$ python3 -q
>>> import numpy as np
>>> from numpy import linalg as LA
>>> np.set_printoptions(precision=3, suppress=True, linewidth=200, sign=" ")
>>> data = np.load("mat.npy")
>>> print(data)
[[ 0.512  0.256  0.183 -0.256  0.292]
 [ 0.256  0.128  0.091 -0.128  0.146]
 [ 0.183  0.091  0.065 -0.091  0.104]
 [-0.256 -0.128 -0.091  0.128 -0.146]
 [ 0.292  0.146  0.104 -0.146  0.167]]
>>> # projection: eigenvalues are 0 or 1
>>> ev, evecs = LA.eigh(data)
>>> vec = np.array([-2, 1, 2, 0, 0])
>>> print(evecs * np.maximum(ev, 0) @ evecs.T)
[[ 0.512  0.256  0.183 -0.256  0.292]
 [ 0.256  0.128  0.091 -0.128  0.146]
 [ 0.183  0.091  0.065 -0.091  0.104]
 [-0.256 -0.128 -0.091  0.128 -0.146]
 [ 0.292  0.146  0.104 -0.146  0.167]]
>>> print(round(vec @ data @ vec / (vec @ vec), 3), round(ev[0], 3), ev[-1])
0.035 -0.0 1.0
>>> print((np.sign(evecs[:, -1].round(6)) == np.sign(evecs[0, -1].round(6))).astype(int))
[ 1  1  1  0  1]
>>> left, sv, Vt = LA.svd(data)
>>> print(sv.round(3) + 0)
[ 1.  0.  0.  0.  0.]
>>> print(np.argmax(sv[:-1] / (sv[1:] + 1e-6)) + 1)
1
>>> Y = left[:, :1] @ np.diag(sv[:1]) @ Vt[:1]
>>> print(np.round(LA.norm(data - Y) / LA.norm(data), 3))
0.0
>>> print(round(LA.norm(data - Y, 2), 3), np.round(sv[1], 3))
0.0 0.0
>>> Y = data / np.sqrt((data ** 2).mean(axis=1, keepdims=True))
>>> print(LA.norm(Y, axis=1))
[ 2.236  2.236  2.236  2.236  2.236]
>>> print(LA.matrix_rank(Y) == LA.matrix_rank(data))
True
>>> X = np.loadtxt("run19.csv", delimiter=",")
>>> print(X)
[[ 1.738  1.586  0.715 -1.467 -1.049 -1.283 -2.04  -0.865 -0.567  0.622 -1.107  1.022 -0.794 -0.456]
 [-1.095 -0.61  -0.236  0.68   0.438  0.756  0.713  0.491  0.298 -0.519  0.028 -0.641  0.725  0.161]
 [ 1.673  2.824  1.188 -2.227 -0.92  -0.111 -1.356  0.733 -0.695 -1.658 -2.643  0.519  0.202 -0.29 ]
 [-1.199 -0.752 -0.095  0.248  0.197 -0.153  0.239 -0.066  0.344 -0.065 -0.519 -0.616  0.517  0.278]
 [ 0.307 -1.741 -0.232  1.268  0.174 -0.833  0.055 -1.14  -0.285  2.267  2.556  0.936 -1.808 -0.611]
 [ 2.533  1.845  1.784 -1.659 -1.398 -1.378 -1.955 -0.192 -1.626  0.244 -0.705  2.207 -2.101 -1.359]
 [ 0.222 -0.119 -0.393  0.166 -0.023 -0.273 -0.276 -0.499  0.093  0.633  0.175 -0.105 -0.168 -0.039]
 [ 0.153  1.071  1.715 -0.722  0.043  0.873 -0.303  1.246 -0.699 -1.889 -1.562  0.555  0.268 -0.641]
 [ 1.878 -0.093 -0.4   -0.072 -1.186 -1.828 -0.502 -1.052 -0.77   2.4    2.63   1.725 -2.769 -0.62 ]
 [ 0.699  0.191  0.468 -0.236 -0.542 -1.203 -1.887 -1.358 -0.346  1.347 -0.434  0.688 -0.713 -0.627]
 [-1.143 -1.089 -0.463  0.207  0.571  0.361  1.621  0.621  0.397 -0.554 -0.01  -0.817  0.662  0.781]
 [-5.975 -3.635 -1.596  3.877  3.727  6.485  8.892  5.941  1.673 -5.605  3.144 -3.366  3.665  1.932]
 [-1.     0.416  0.577 -0.294  0.691  1.142 -0.461  0.353  0.495 -1.564 -2.444 -1.011  2.172  0.395]
 [ 0.543  2.131  0.136 -1.486 -0.641  0.244 -0.512  0.756 -0.011 -1.628 -2.03  -0.399  1.027  0.36 ]]
>>> print(np.round(LA.norm(X) ** 2 / LA.norm(X, 2) ** 2, 3))
1.333
>>> print(LA.norm(X, axis=1).argmax())
11
>>> print(round(float(LA.norm(X[2] - X[5])), 3))
4.792
>>> rng = np.random.default_rng(53000)
>>> Y = X + rng.integers(-2, 3, (14, 13)) @ rng.integers(-2, 3, (13, 14))
>>> print(Y)
[[  7.738   8.586  -2.285   7.533  -7.049 -21.283 -14.04   -1.865  -2.567  -5.378  -5.107   1.022   0.206  -0.456]
 [ -0.095   1.39    1.764  -9.32   -2.562   2.756  -9.287  -0.509  -2.702  -8.519  -0.972  11.359   3.725   6.161]
 [  2.673   4.824   9.188  -7.227  10.08    6.889   3.644  -2.267  -1.695   9.342   1.357  -3.481 -10.798  -2.29 ]
 [-16.199   5.248  -5.095   3.248  13.197  -3.153  17.239   3.934  -9.656   0.935  -5.519   2.384  -5.483  -1.722]
 [  8.307  -9.741  -8.232   3.268   8.174  14.167  -4.945  -0.14    9.715   4.267  -9.444   2.936   7.192   8.389]
 [-14.467  13.845   3.784  -0.659  13.602   0.622   4.045  -6.192  -9.626   3.244   4.295   7.207   0.899  -2.359]
 [  2.222  -8.119   4.607 -15.834   0.977  14.727   6.724   4.501  -1.907  -3.367  -6.825  13.895  -2.168  -3.039]
 [ -7.847   4.071  -6.285   2.278  15.043  -3.127   1.697   2.246  -9.699  -9.889 -16.562   9.555  -1.732  -9.641]
 [ -4.122   5.907   3.6    -7.072  -4.186   2.172  -4.502   4.948  -1.77    6.4    13.63    4.725  -4.769   6.38 ]
 [ -2.301  -7.809  -3.532  -8.236   7.458   6.797   0.113  12.642 -10.346  -5.653  -8.434  -3.312 -10.713   0.373]
 [ -4.143 -15.089   3.537  -4.793  -4.429   9.361  -4.379   1.621  10.397  -8.554   4.99   -8.817  -4.338   3.781]
 [  7.025   4.365   7.404   9.877  -8.273  -9.515  11.892   8.941   2.673   4.395   6.144  -7.366  -2.335  -6.068]
 [ 14.     -2.584  12.577  -1.294  -8.309   0.142   5.539   0.353  -0.505   7.436  -0.444  -8.011  -9.828 -12.605]
 [ -7.457   6.131  -1.864 -10.486  -4.641  -0.756   7.488  15.756  -3.011   3.372   5.97    2.601  -2.973   1.36 ]]
>>> print(LA.matrix_rank(Y - X, tol=1e-8))
13
>>> u = np.array([1, 2])
>>> print(np.cross(Y[8, :3], Y[4, :3]))
[-13.559  -4.027  -8.917]
>>> u, g = X[2], X[1]
>>> print(round(u @ u, 3))
30.991
>>> pr = (u @ g) / (u @ u) * u
>>> print(np.round((g - pr) @ u, 3))
0.0
>>> print(np.sort(np.abs(LA.eigvals(X))))
[ 0.008  0.008  0.022  0.033  0.111  0.19   0.213  0.363  0.363  0.84   0.84   1.577  4.142  4.743]
>>> print(np.allclose(X @ X.T, X.T @ X))
False
>>> th = np.sort(rng.uniform(-2, 2, 19))
>>> m1 = np.c_[th, th ** 2, th ** 3] @ np.array([[9, 7, 2, 4, 4, 7, 7], [1, 9, 0, 9, 7, 9, 6], [0, 2, 7, 4, 3, 5, 3]])
>>> print(m1)
[[-12.375   4.244 -37.397  -0.391  -1.27  -10.331  -9.22 ]
 [-11.092   2.83  -25.358   0.849  -0.294  -6.774  -6.888]
 [ -7.664  -0.231  -7.952   0.898  -0.052  -2.823  -3.816]
 [ -6.932  -0.673  -6.01    0.648  -0.184  -2.52   -3.46 ]
 [ -6.128  -1.056  -4.345   0.353  -0.339  -2.282  -3.117]
 [ -4.764  -1.443  -2.391  -0.109  -0.567  -1.983  -2.58 ]
 [ -2.389  -1.283  -0.691  -0.503  -0.632  -1.344  -1.528]
 [ -0.435  -0.319  -0.098  -0.174  -0.178  -0.32   -0.326]
 [  1.636   1.545   0.396   1.021   0.952   1.562   1.455]
 [  5.545   7.456   2.515   6.107   5.243   8.037   6.644]
 [  5.967   8.282   2.911   6.899   5.89    8.998   7.367]
 [ 10.028  18.078   9.058  17.086  14.068  21.101  16.071]
 [ 10.066  18.185   9.138  17.203  14.161  21.239  16.167]
 [ 10.682  19.967  10.498  19.176  15.725  23.557  17.783]
 [ 11.059  21.097  11.392  20.439  16.725  25.04   18.811]
 [ 11.149  21.371  11.613  20.748  16.969  25.403  19.062]
 [ 11.617  22.82   12.8    22.387  18.263  27.324  20.387]
 [ 18.174  47.666  37.711  52.373  41.7    62.371  43.911]
 [ 21.789  64.916  58.613  74.578  58.901  88.336  60.917]]
>>> print(round(float(LA.norm(m1, 2) / LA.norm(m1)), 3))
0.979
>>> cen = m1 - m1.mean(axis=0)
>>> evecs = LA.svd(cen)[2][:3]
>>> Y = cen - cen @ evecs.T @ evecs
>>> print(np.diag(evecs.T @ evecs))
[ 0.824  0.311  0.91   0.329  0.164  0.274  0.187]
>>> print((cen @ evecs.T).std(axis=0))
[ 47.11    8.113   4.083]
>>> E = np.loadtxt("block16.csv", delimiter=",")
>>> print(E)
[[-1.536  3.918 -1.917 -1.427  0.051  5.239  1.643  1.339 -2.129  2.272 -4.116 -4.244]
 [ 1.276 -3.978  1.454  1.392 -0.526 -4.902 -1.744 -0.905  2.389 -2.818  4.349  4.214]
 [ 2.272  0.709  4.073  0.252  4.259 -2.792  0.977 -3.837 -2.425  5.001 -2.275  0.082]
 [-2.467  2.99  -3.707 -1.348 -2.119  5.897  0.908  3.093 -0.589 -0.597 -2.364 -3.67 ]
 [-2.388 -0.385 -4.212 -0.368 -4.236  3.209 -0.838  3.93   2.24  -4.792  1.927 -0.43 ]
 [-1.264 -2.514 -2.67   0.465 -3.783 -0.061 -1.654  2.741  3.166 -5.508  3.99   1.973]
 [-1.654  3.872 -2.129 -1.437 -0.174  5.376  1.587  1.539 -1.996  2.002 -3.987 -4.239]
 [-2.327  3.259 -3.412 -1.397 -1.705  5.896  1.087  2.792 -0.932  0.002 -2.794 -3.88 ]
 [ 1.28  -3.978  1.46   1.392 -0.519 -4.907 -1.742 -0.911  2.386 -2.811  4.346  4.215]
 [ 2.578 -2.689  3.955  1.284  2.503 -5.829 -0.721 -3.356  0.243  1.182  1.911  3.42 ]
 [ 1.362  2.384  2.815 -0.409  3.86  -0.181  1.612 -2.861 -3.134  5.518 -3.883 -1.817]
 [-1.793 -1.721 -3.436  0.133 -4.136  1.318 -1.38   3.36   2.91  -5.44   3.289  1.042]
 [-2.187 -0.92  -3.966 -0.175 -4.259  2.507 -1.065  3.762  2.538 -5.12   2.495  0.147]
 [-2.668  0.79  -4.474 -0.759 -3.919  4.515 -0.298  4.043  1.457 -3.786  0.585 -1.642]
 [-1.584  3.901 -2.002 -1.431 -0.039  5.295  1.621  1.419 -2.077  2.165 -4.066 -4.243]
 [ 2.705 -1.114  4.477  0.859  3.766 -4.817  0.138 -4.01  -1.209  3.437 -0.191  1.963]
 [ 2.333 -3.249  3.424  1.395  1.722 -5.897 -1.08  -2.804  0.919  0.021  2.778  3.872]
 [-2.278  3.334 -3.314 -1.408 -1.574  5.882  1.139  2.692 -1.035  0.186 -2.92  -3.935]
 [ 1.814  1.684  3.465 -0.118  4.146 -1.378  1.366 -3.384 -2.894  5.43  -3.253 -0.999]
 [ 0.024  3.651  0.737 -1.038  2.473  2.747  1.919 -1.081 -3.148  4.736 -4.708 -3.469]
 [ 2.464  0.142  4.297  0.452  4.2   -3.505  0.731 -3.982 -2.092  4.617 -1.66   0.686]
 [ 1.363 -3.964  1.607  1.405 -0.372 -5.019 -1.713 -1.048  2.308 -2.644  4.279  4.23 ]
 [ 2.607 -2.583  4.027  1.259  2.624 -5.792 -0.658 -3.434  0.128  1.372  1.756  3.329]
 [ 1.907  1.513  3.594 -0.051  4.187 -1.644  1.301 -3.484 -2.823  5.378 -3.09  -0.806]
 [ 0.833  3.007  2.016 -0.693  3.392  1.07   1.797 -2.191 -3.243  5.364 -4.365 -2.586]
 [-2.721  1.353 -4.459 -0.931 -3.634  5.022 -0.017  3.968  1.017 -3.159 -0.107 -2.196]
 [-2.722  1.368 -4.457 -0.935 -3.624  5.035 -0.009  3.964  1.005 -3.14  -0.126 -2.211]
 [-0.825  3.971 -0.673 -1.299  1.273  4.235  1.86   0.185 -2.744  3.621 -4.611 -4.057]
 [ 2.489 -2.939  3.755  1.337  2.19  -5.89  -0.875 -3.143  0.527  0.702  2.285  3.628]
 [ 2.524 -0.076  4.36   0.527  4.155 -3.76   0.633 -4.016 -1.953  4.444 -1.416  0.914]
 [-2.667  2.307 -4.183 -1.193 -2.907  5.67   0.497  3.608  0.156 -1.834 -1.366 -3.087]
 [ 0.619 -3.928  0.324  1.246 -1.588 -3.9   -1.892  0.133  2.872 -3.936  4.679  3.947]
 [-1.909 -1.51  -3.596  0.05  -4.188  1.649 -1.3    3.486  2.821 -5.377  3.086  0.802]
 [-0.101 -3.603 -0.862  1.009 -2.571 -2.597 -1.914  1.192  3.17  -4.815  4.694  3.398]
 [ 2.707 -1.129  4.477  0.864  3.758 -4.83   0.13  -4.008 -1.197  3.42  -0.172  1.978]
 [-2.709  1.151 -4.476 -0.87  -3.747  4.849 -0.12   4.005  1.18  -3.396  0.146 -1.999]]
>>> # looks like rank 2
>>> left, sv, Vt = LA.svd(E)
>>> print(sv.round(3) + 0)
[ 45.314  39.327   0.      0.      0.      0.      0.      0.      0.      0.      0.      0.   ]
>>> Y = left[:, :2] @ np.diag(sv[:2]) @ Vt[:2]
>>> print(np.round(LA.norm(E - Y, 2), 3), round(sv[2], 3))
0.0 0.0
>>> print(np.round(np.abs(E - Y).max(), 3))
0.0
>>> print(LA.matrix_rank(Y))
2
